>>> import numpy as np
>>> np.set_printoptions(precision=2, suppress=True, linewidth=200, legacy="1.25")
>>> M2 = np.array([[2, 8, -6], [-7, 9, -2], [-6, -3, 4], [7, 6, 6]])
>>> K = M2.T @ M2
>>> K
array([[138,  13,  20],
       [ 13, 190, -42],
       [ 20, -42,  92]])
>>> Lm = np.linalg.cholesky(K)
>>> np.linalg.eigvalsh(K).min() > 0
True
>>> K / np.sqrt(np.outer(np.diag(K), np.diag(K)))
array([[ 1.  ,  0.08,  0.18],
       [ 0.08,  1.  , -0.32],
       [ 0.18, -0.32,  1.  ]])
>>> Lm @ Lm.T
array([[138.,  13.,  20.],
       [ 13., 190., -42.],
       [ 20., -42.,  92.]])
>>> Lm
array([[11.75,  0.  ,  0.  ],
       [ 1.11, 13.74,  0.  ],
       [ 1.7 , -3.19,  8.88]])
>>> np.allclose(K @ K.T, K.T @ K)
True
>>> (K - K.T) / 2
array([[0., 0., 0.],
       [0., 0., 0.],
       [0., 0., 0.]])
>>> np.allclose(K, K.T)
True
>>> K.inv()
Traceback (most recent call last):
  File "<python-input-13>", line 1, in <module>
    K.inv()
    ^^^^^
AttributeError: 'numpy.ndarray' object has no attribute 'inv'
>>> K @ K
array([[ 19613,   3424,   4054],
       [  3424,  38033, -11584],
       [  4054, -11584,  10628]])
>>> np.round(np.abs(np.linalg.eigvals(K)).max(), 2)
205.97
>>> M2 = K[0, 0] * K[1:] - np.outer(K[1:, 0], K[0])
>>> M2
array([[    0, 26051, -6056],
       [    0, -6056, 12296]])
>>> K[:, 0] / K[0, 0]
array([1.  , 0.09, 0.14])
>>> np.flatnonzero(~M2.round(6).any(axis=1))
array([], dtype=int64)
>>> x0 = np.ones(3)
>>> for _ in range(4):
...     x0 = K @ x0
...     x0 /= np.linalg.norm(x0)
...     print(round(x0 @ K @ x0, 2))
... 
160.82
176.26
187.19
194.99
>>> round(float(np.linalg.eigvalsh(K)[-1]), 2)
205.97
>>> A = np.load("arr.npy")
>>> A
array([[-0.33,  0.12, -0.15, -2.4 ],
       [-0.06, -0.03, -0.09, -0.63],
       [-0.01, -0.48, -0.59, -1.88]])
>>> r = np.linalg.matrix_rank(A)
>>> r
2
>>> N = np.linalg.svd(A)[2][r:].T
>>> [int(np.linalg.matrix_rank(A[:i])) for i in range(1, len(A) + 1)]
[1, 2, 2]
>>> N.shape
(4, 2)
>>> np.round(A @ N, 2) + 0
array([[0., 0.],
       [0., 0.],
       [0., 0.]])
>>> np.allclose(A @ N, 0)
True
>>> x0 = np.array([-1, -2, -3, -2])
>>> A @ x0
array([5.34, 1.65, 6.5 ])
>>> A @ np.ones(4)
array([-2.76, -0.81, -2.96])
>>> A * x0
array([[ 0.33, -0.24,  0.45,  4.8 ],
       [ 0.06,  0.06,  0.27,  1.26],
       [ 0.01,  0.96,  1.77,  3.76]])
>>> A @ (2 * x0)
array([10.68,  3.3 , 13.  ])
>>> (A @ x0).argmax()
2
>>> np.einsum("ij,j->i", A, x0)
array([5.34, 1.65, 6.5 ])
>>> A @ np.eye(4)[2]
array([-0.15, -0.09, -0.59])
>>> arr = np.loadtxt("out5.csv", delimiter=",")
>>> arr
array([[17., 15., 17., 25.],
       [ 9., -3., 15., 21.],
       [ 6., -2., 10., 14.]])
>>> arr[1] @ arr[0]
888.0
>>> Uu, s, Vh = np.linalg.svd(arr)
>>> np.argmax(s[:-1] / (s[1:] + 1e-6)) + 1
2
>>> M2 = Uu[:, :2] @ np.diag(s[:2]) @ Vh[:2]
>>> M2
array([[17., 15., 17., 25.],
       [ 9., -3., 15., 21.],
       [ 6., -2., 10., 14.]])
>>> np.round(np.linalg.norm(arr - M2) / np.linalg.norm(arr), 2)
0.0
>>> round(np.abs(arr - M2).max(), 2)
0.0
>>> np.round(np.trace(np.linalg.pinv(M2) @ M2), 2)
2.0
>>> M2 @ np.linalg.pinv(M2) @ M2
array([[17., 15., 17., 25.],
       [ 9., -3., 15., 21.],
       [ 6., -2., 10., 14.]])
>>> np.round(np.linalg.norm(arr, 2) / np.linalg.norm(arr), 2)
0.96
>>> [round(float(x), 2) for x in np.linalg.svd(arr, compute_uv=False)[:3]]
[48.38, 13.4, 0.0]
>>> def softmax(z):
...     e = np.exp(z - z.max(axis=-1, keepdims=True))
...     return e / e.sum(axis=-1, keepdims=True)
... 
>>> np.round(softmax(arr[2] + -1), 2) + 0
array([0.  , 0.  , 0.02, 0.98])
>>> scores = arr @ arr.T / np.sqrt(4)
>>> softmax(scores)[2] @ arr
array([17., 15., 17., 25.])
>>> np.round(softmax(scores), 2) + 0
array([[1., 0., 0.],
       [1., 0., 0.],
       [1., 0., 0.]])
